In [1]: import numpy as np

In [2]: import numpy.linalg as la

In [3]: np.set_printoptions(suppress=True, linewidth=100)

In [4]: def rnd(a):
   ...:     return np.round(a, 2) + 0
   ...: 

In [5]: F = np.loadtxt("case1.csv", delimiter=",")

In [6]: F
Out[6]: 
array([[2., 0., 1., 1., 1.],
       [0., 4., 4., 2., 2.],
       [1., 4., 0., 4., 3.],
       [1., 2., 4., 4., 3.],
       [1., 2., 3., 3., 2.]])

In [7]: np.diff(F, axis=0)
Out[7]: 
array([[-2.,  4.,  3.,  1.,  1.],
       [ 1.,  0., -4.,  2.,  1.],
       [ 0., -2.,  4.,  0.,  0.],
       [ 0.,  0., -1., -1., -1.]])

In [8]: rnd(la.svd(F, compute_uv=False))
Out[8]: array([11.83,  3.58,  2.77,  1.25,  0.27])

In [9]: la.matrix_rank(F)
Out[9]: np.int64(5)

In [10]: rnd(la.norm(F))
Out[10]: np.float64(12.73)

In [11]: F[:, 5]
IndexError: index 5 is out of bounds for axis 1 with size 5


In [12]: F.sum(axis=1)
Out[12]: array([ 5., 12., 12., 14., 11.])

In [13]: F.shape
Out[13]: (5, 5)

In [14]: F[5]
IndexError: index 5 is out of bounds for axis 0 with size 5


In [15]: np.unravel_index(np.abs(F).argmax(), F.shape)
Out[15]: (np.int64(1), np.int64(1))

In [16]: F - F[0]
Out[16]: 
array([[ 0.,  0.,  0.,  0.,  0.],
       [-2.,  4.,  3.,  1.,  1.],
       [-1.,  4., -1.,  3.,  2.],
       [-1.,  2.,  3.,  3.,  2.],
       [-1.,  2.,  2.,  2.,  1.]])

In [17]: la.norm(F, axis=2)
AxisError: axis 2 is out of bounds for array of dimension 2


In [18]: rnd(la.norm(F[4] - F[0]))
Out[18]: np.float64(3.74)

In [19]: print(rnd(la.norm(F, 1)), rnd(la.norm(F, np.inf)))
14.0 14.0

In [20]: la.norm(F, axis=1).argmax()
Out[20]: np.int64(3)

In [21]: w, V = la.eigh(F)

In [22]: rnd(np.abs(V[:, -1]))
Out[22]: array([0.15, 0.5 , 0.48, 0.56, 0.43])

In [23]: rnd(V.T @ V)
Out[23]: 
array([[1., 0., 0., 0., 0.],
       [0., 1., 0., 0., 0.],
       [0., 0., 1., 0., 0.],
       [0., 0., 0., 1., 0.],
       [0., 0., 0., 0., 1.]])

In [24]: np.abs(V[:, -1]).round(6).argmax()
Out[24]: np.int64(3)

In [25]: rnd(w)
Out[25]: array([-3.58, -0.27,  1.25,  2.77, 11.83])

In [26]: rnd(V @ np.diag(w) @ V.T)
Out[26]: 
array([[2., 0., 1., 1., 1.],
       [0., 4., 4., 2., 2.],
       [1., 4., 0., 4., 3.],
       [1., 2., 4., 4., 3.],
       [1., 2., 3., 3., 2.]])

In [27]: rnd(V.T @ F @ V)
Out[27]: 
array([[-3.58,  0.  ,  0.  ,  0.  ,  0.  ],
       [ 0.  , -0.27,  0.  ,  0.  ,  0.  ],
       [ 0.  ,  0.  ,  1.25,  0.  ,  0.  ],
       [ 0.  ,  0.  ,  0.  ,  2.77,  0.  ],
       [ 0.  ,  0.  ,  0.  ,  0.  , 11.83]])

In [28]: feats = np.loadtxt("data.csv", delimiter=",")

In [29]: print(feats)
[[  0.  -5.  -2.  -1.  11.   7.  16.   6.]
 [  5.   0.  -9.  13.  -7.  -6.   5. -17.]
 [  2.   9.   0.  16. -16.   9.   6.  -8.]
 [  1. -13. -16.   0.   0.   3.   8.  -3.]
 [-11.   7.  16.   0.   0. -14.   7.  -7.]
 [ -7.   6.  -9.  -3.  14.   0.  -6.  -2.]
 [-16.  -5.  -6.  -8.  -7.   6.   0.  12.]
 [ -6.  17.   8.   3.   7.   2. -12.   0.]]

In [30]: print(rnd(la.norm(feats, 2) / la.norm(feats)))
0.55

In [31]: np.argsort(-la.norm(feats, axis=0).round(6), kind="stable")[:3]
Out[31]: array([2, 4, 1])

In [32]: rnd(np.abs(la.svd(feats)[2][-1]))
Out[32]: array([0.01, 0.02, 0.17, 0.6 , 0.06, 0.47, 0.01, 0.62])

In [33]: la.matrix_rank(feats, rtol=0.1)
Out[33]: np.int64(6)

In [34]: r0 = np.array([0, 1, 2, 3, 0, 2, 0, 2, 0, 1]) + 0.5

In [35]: X = np.eye(10) - 2 * np.outer(r0, r0) / (r0 @ r0)

In [36]: rnd(X)
Out[36]: 
array([[ 0.99, -0.04, -0.07, -0.1 , -0.01, -0.07, -0.01, -0.07, -0.01, -0.04],
       [-0.04,  0.88, -0.21, -0.29, -0.04, -0.21, -0.04, -0.21, -0.04, -0.12],
       [-0.07, -0.21,  0.66, -0.48, -0.07, -0.34, -0.07, -0.34, -0.07, -0.21],
       [-0.1 , -0.29, -0.48,  0.33, -0.1 , -0.48, -0.1 , -0.48, -0.1 , -0.29],
       [-0.01, -0.04, -0.07, -0.1 ,  0.99, -0.07, -0.01, -0.07, -0.01, -0.04],
       [-0.07, -0.21, -0.34, -0.48, -0.07,  0.66, -0.07, -0.34, -0.07, -0.21],
       [-0.01, -0.04, -0.07, -0.1 , -0.01, -0.07,  0.99, -0.07, -0.01, -0.04],
       [-0.07, -0.21, -0.34, -0.48, -0.07, -0.34, -0.07,  0.66, -0.07, -0.21],
       [-0.01, -0.04, -0.07, -0.1 , -0.01, -0.07, -0.01, -0.07,  0.99, -0.04],
       [-0.04, -0.12, -0.21, -0.29, -0.04, -0.21, -0.04, -0.21, -0.04,  0.88]])

In [37]: # symmetric

In [38]: q, r_ = la.qr(X)

In [39]: np.allclose(r_.T @ r_, X.T @ X)
Out[39]: True

In [40]: rnd(q)
Out[40]: 
array([[-0.99,  0.04,  0.07,  0.1 ,  0.01,  0.07,  0.01, -0.07,  0.01, -0.04],
       [ 0.04, -0.88,  0.21,  0.29,  0.04,  0.21,  0.04, -0.21,  0.04, -0.12],
       [ 0.07,  0.21, -0.66,  0.48,  0.07,  0.34,  0.07, -0.34,  0.07, -0.21],
       [ 0.1 ,  0.29,  0.48, -0.33,  0.1 ,  0.48,  0.1 , -0.48,  0.1 , -0.29],
       [ 0.01,  0.04,  0.07,  0.1 , -0.99,  0.07,  0.01, -0.07,  0.01, -0.04],
       [ 0.07,  0.21,  0.34,  0.48,  0.07, -0.66,  0.07, -0.34,  0.07, -0.21],
       [ 0.01,  0.04,  0.07,  0.1 ,  0.01,  0.07, -0.99, -0.07,  0.01, -0.04],
       [ 0.07,  0.21,  0.34,  0.48,  0.07,  0.34,  0.07,  0.66,  0.07, -0.21],
       [ 0.01,  0.04,  0.07,  0.1 ,  0.01,  0.07,  0.01, -0.07, -0.99, -0.04],
       [ 0.04,  0.12,  0.21,  0.29,  0.04,  0.21,  0.04, -0.21,  0.04,  0.88]])

In [41]: r0 = np.array([2, 1, 1, 1, 2, 2, 0, -1, -1, 1])

In [42]: M2 = q + np.outer(r0, np.eye(10)[8])

In [43]: la.matrix_rank(M2 - q)
Out[43]: np.int64(1)

In [44]: rnd(la.det(M2) / la.det(q)), rnd(1 + la.solve(q, r0)[8])
Out[44]: (np.float64(2.36), np.float64(2.36))

In [45]: la.matrix_rank(la.inv(M2) - la.inv(q), tol=1e-8)
Out[45]: np.int64(1)

In [46]: w, V = la.eigh(X)

In [47]: x0 = np.array([3, 0, 2, -2, 1, 2, 1, -3, 3, 0])

In [48]: rnd(V * np.abs(w) @ V.T)
Out[48]: 
array([[1., 0., 0., 0., 0., 0., 0., 0., 0., 0.],
       [0., 1., 0., 0., 0., 0., 0., 0., 0., 0.],
       [0., 0., 1., 0., 0., 0., 0., 0., 0., 0.],
       [0., 0., 0., 1., 0., 0., 0., 0., 0., 0.],
       [0., 0., 0., 0., 1., 0., 0., 0., 0., 0.],
       [0., 0., 0., 0., 0., 1., 0., 0., 0., 0.],
       [0., 0., 0., 0., 0., 0., 1., 0., 0., 0.],
       [0., 0., 0., 0., 0., 0., 0., 1., 0., 0.],
       [0., 0., 0., 0., 0., 0., 0., 0., 1., 0.],
       [0., 0., 0., 0., 0., 0., 0., 0., 0., 1.]])

In [49]: rnd(V * np.maximum(w, 0) @ V.T)
Out[49]: 
array([[ 0.99, -0.02, -0.03, -0.05, -0.01, -0.03, -0.01, -0.03, -0.01, -0.02],
       [-0.02,  0.94, -0.1 , -0.14, -0.02, -0.1 , -0.02, -0.1 , -0.02, -0.06],
       [-0.03, -0.1 ,  0.83, -0.24, -0.03, -0.17, -0.03, -0.17, -0.03, -0.1 ],
       [-0.05, -0.14, -0.24,  0.66, -0.05, -0.24, -0.05, -0.24, -0.05, -0.14],
       [-0.01, -0.02, -0.03, -0.05,  0.99, -0.03, -0.01, -0.03, -0.01, -0.02],
       [-0.03, -0.1 , -0.17, -0.24, -0.03,  0.83, -0.03, -0.17, -0.03, -0.1 ],
       [-0.01, -0.02, -0.03, -0.05, -0.01, -0.03,  0.99, -0.03, -0.01, -0.02],
       [-0.03, -0.1 , -0.17, -0.24, -0.03, -0.17, -0.03,  0.83, -0.03, -0.1 ],
       [-0.01, -0.02, -0.03, -0.05, -0.01, -0.03, -0.01, -0.03,  0.99, -0.02],
       [-0.02, -0.06, -0.1 , -0.14, -0.02, -0.1 , -0.02, -0.1 , -0.02,  0.94]])

In [50]: rnd(np.abs(X).sum(axis=1).max()), rnd(np.abs(w).max())
Out[50]: (np.float64(2.73), np.float64(1.0))

In [51]: rnd(x0 @ X @ x0 / (x0 @ x0)), rnd(w[0]), rnd(w[-1])
Out[51]: (np.float64(1.0), np.float64(-1.0), np.float64(1.0))
